$ python -q
>>> import numpy as np
>>> from numpy import linalg as LA
>>> np.set_printoptions(precision=3, suppress=True, linewidth=100)
>>> A = np.load("sample2.npy")
>>> print(A)
[[-1.  1.  0.  0.  0.  0.  0.  0.  0.  0.  0.  0.  0.  0.]
 [ 0. -1.  1.  0.  0.  0.  0.  0.  0.  0.  0.  0.  0.  0.]
 [ 0.  0. -1.  1.  0.  0.  0.  0.  0.  0.  0.  0.  0.  0.]
 [ 0.  0.  0. -1.  1.  0.  0.  0.  0.  0.  0.  0.  0.  0.]
 [ 0.  0.  0.  0. -1.  1.  0.  0.  0.  0.  0.  0.  0.  0.]
 [ 0.  0.  0.  0.  0. -1.  1.  0.  0.  0.  0.  0.  0.  0.]
 [ 0.  0.  0.  0.  0.  0. -1.  1.  0.  0.  0.  0.  0.  0.]
 [ 0.  0.  0.  0.  0.  0.  0. -1.  1.  0.  0.  0.  0.  0.]
 [ 0.  0.  0.  0.  0.  0.  0.  0. -1.  1.  0.  0.  0.  0.]
 [ 0.  0.  0.  0.  0.  0.  0.  0.  0. -1.  1.  0.  0.  0.]
 [ 0.  0.  0.  0.  0.  0.  0.  0.  0.  0. -1.  1.  0.  0.]
 [ 0.  0.  0.  0.  0.  0.  0.  0.  0.  0.  0. -1.  1.  0.]
 [ 0.  0.  0.  0.  0.  0.  0.  0.  0.  0.  0.  0. -1.  1.]
 [ 0.  0.  0.  0.  0.  0.  0.  0.  0.  0.  0.  0.  0. -1.]]
>>> u = np.array([2, 0, -4, -5, -1, -2, -1, 5, 1, 5, 5, -4, -1, 0])
>>> out = A + np.outer(u, np.eye(14)[3])
>>> LA.matrix_rank(out - A)
np.int64(1)
>>> out = A / LA.norm(A, axis=1, keepdims=True)
>>> C2 = out @ out.T
>>> np.degrees(np.arccos(np.clip(C2[2, 13], -1, 1)))
np.float64(90.0)
>>> C2[2]
array([ 0. , -0.5,  1. , -0.5,  0. ,  0. ,  0. ,  0. ,  0. ,  0. ,  0. ,  0. ,  0. ,  0. ])
>>> LA.norm(out, axis=1)
array([1., 1., 1., 1., 1., 1., 1., 1., 1., 1., 1., 1., 1., 1.])
>>> out = LA.inv(A)
>>> np.round(LA.slogdet(A)[0], 3)
np.float64(1.0)
>>> print(np.allclose(out, A.T))
False
>>> print(np.round(LA.cond(A), 3))
18.363
>>> W = np.array([[-3, 2, 0],
...     [2, -3, -3],
...     [2, -3, -2],
...     [1, -3, -2],
...     [0, 1, -2],
...     [0, 0, 0],
...     [3, 0, -2],
...     [-2, 3, -3],
...     [1, 0, 2],
...     [3, 0, -3],
...     [-3, 2, 1],
...     [3, -3, 0],
...     [0, 0, 2],
...     [3, -3, 3]])
>>> c = np.array([-2, 0, 0])
>>> act = np.maximum(A @ W + c, 0)
>>> print(act)
[[3. 0. 0.]
 [0. 0. 1.]
 [0. 0. 0.]
 [0. 4. 0.]
 [0. 0. 2.]
 [1. 0. 0.]
 [0. 3. 0.]
 [1. 0. 5.]
 [0. 0. 0.]
 [0. 2. 4.]
 [4. 0. 0.]
 [0. 3. 2.]
 [1. 0. 1.]
 [0. 3. 0.]]
>>> (act > 0).mean(axis=0)
array([0.357, 0.357, 0.429])
>>> Z = np.array([[4, 3, 2], [3, 1, 0], [2, 1, 4]])
>>> print(act @ Z)
[[12.  9.  6.]
 [ 2.  1.  4.]
 [ 0.  0.  0.]
 [12.  4.  0.]
 [ 4.  2.  8.]
 [ 4.  3.  2.]
 [ 9.  3.  0.]
 [14.  8. 22.]
 [ 0.  0.  0.]
 [14.  6. 16.]
 [16. 12.  8.]
 [13.  5.  8.]
 [ 6.  4.  6.]
 [ 9.  3.  0.]]
>>> W @ Z
array([[ -6,  -7,  -6],
       [ -7,   0,  -8],
       [ -5,   1,  -4],
       [ -9,  -2,  -6],
       [ -1,  -1,  -8],
       [  0,   0,   0],
       [  8,   7,  -2],
       [ -5,  -6, -16],
       [  8,   5,  10],
       [  6,   6,  -6],
       [ -4,  -6,  -2],
       [  3,   6,   6],
       [  4,   2,   8],
       [  9,   9,  18]])
